In [1]: import numpy as np

In [2]: np.set_printoptions(precision=2, suppress=True, linewidth=100)

In [3]: def tidy(a):
   ...:     return np.round(a, 2) + 0
   ...: 

In [4]: A = np.vander(np.arange(4) - 2, 4, increasing=True)

In [5]: print(A)
[[ 1 -2  4 -8]
 [ 1 -1  1 -1]
 [ 1  0  0  0]
 [ 1  1  1  1]]

In [6]: # row 0 is much longer than the rest

In [7]: hat = np.triu(np.array([[1, 0, 3, 3], [3, 0, 0, 0], [3, 1, 1, 2], [3, 3, 3, 1]]), 1) + np.eye(4)

In [8]: Y = hat @ A @ np.linalg.inv(hat)

In [9]: print(Y)
[[  7.   1. -14.   2.]
 [  1.  -1.  -2.   0.]
 [  3.   2.  -7.   7.]
 [  1.   1.  -2.   2.]]

In [10]: print(hat @ A - A @ hat)
[[ 6.  3.  0. -8.]
 [ 0.  0. -3. -5.]
 [ 2.  2. -1. -1.]
 [ 0.  0. -3. -5.]]

In [11]: print(np.linalg.matrix_rank(Y))
4

In [12]: print(np.trace(Y), np.trace(A))
1.0 1

In [13]: q = A.astype(float).copy()

In [14]: for j in range(4):
    ...:     q[:, j] -= q[:, :j] @ (q[:, :j].T @ q[:, j])
    ...:     q[:, j] /= np.linalg.norm(q[:, j])
    ...: 

In [15]: print(tidy(q.T @ A))
[[ 2.   -1.    3.   -4.  ]
 [ 0.    2.24 -2.24  6.26]
 [ 0.    0.    2.   -3.  ]
 [ 0.    0.    0.    1.34]]

In [16]: M = np.load("out0.npy")

In [17]: print(M)
[[-2.  0.  2.  0.  0.  0.  0.  0.]
 [ 3.  3.  2.  0.  0.  0.  0.  0.]
 [ 1. -2. -1.  0.  0.  0.  0.  0.]
 [ 0.  0.  0.  2. -3. -3. -2. -3.]
 [ 0.  0.  0.  2.  1.  2.  2. -1.]
 [ 0.  0.  0.  1. -2.  3.  0.  0.]
 [ 0.  0.  0. -1.  1. -3. -2.  3.]
 [ 0.  0.  0.  1.  0. -1.  1.  1.]]

In [18]: x0 = np.array([-3, -2, 3, -1, -3, -2, 2, -1])

In [19]: h1 = np.maximum(M @ x0, 0)

In [20]: print(np.maximum(M @ (3 * x0), 0))
[36.  0.  0. 36.  0.  0.  0.  6.]

In [21]: print(tidy(np.tanh(M @ x0)))
[ 1.   -1.   -0.96  1.   -1.   -0.76 -1.    0.96]

In [22]: print(h1)
[12.  0.  0. 12.  0.  0.  0.  2.]

In [23]: print(np.flatnonzero(h1 > 1e-9))
[0 3 7]

In [24]: print(np.maximum(M @ x0, 0) - np.maximum(-M @ x0, 0))
[12. -9. -2. 12. -4. -1. -3.  2.]
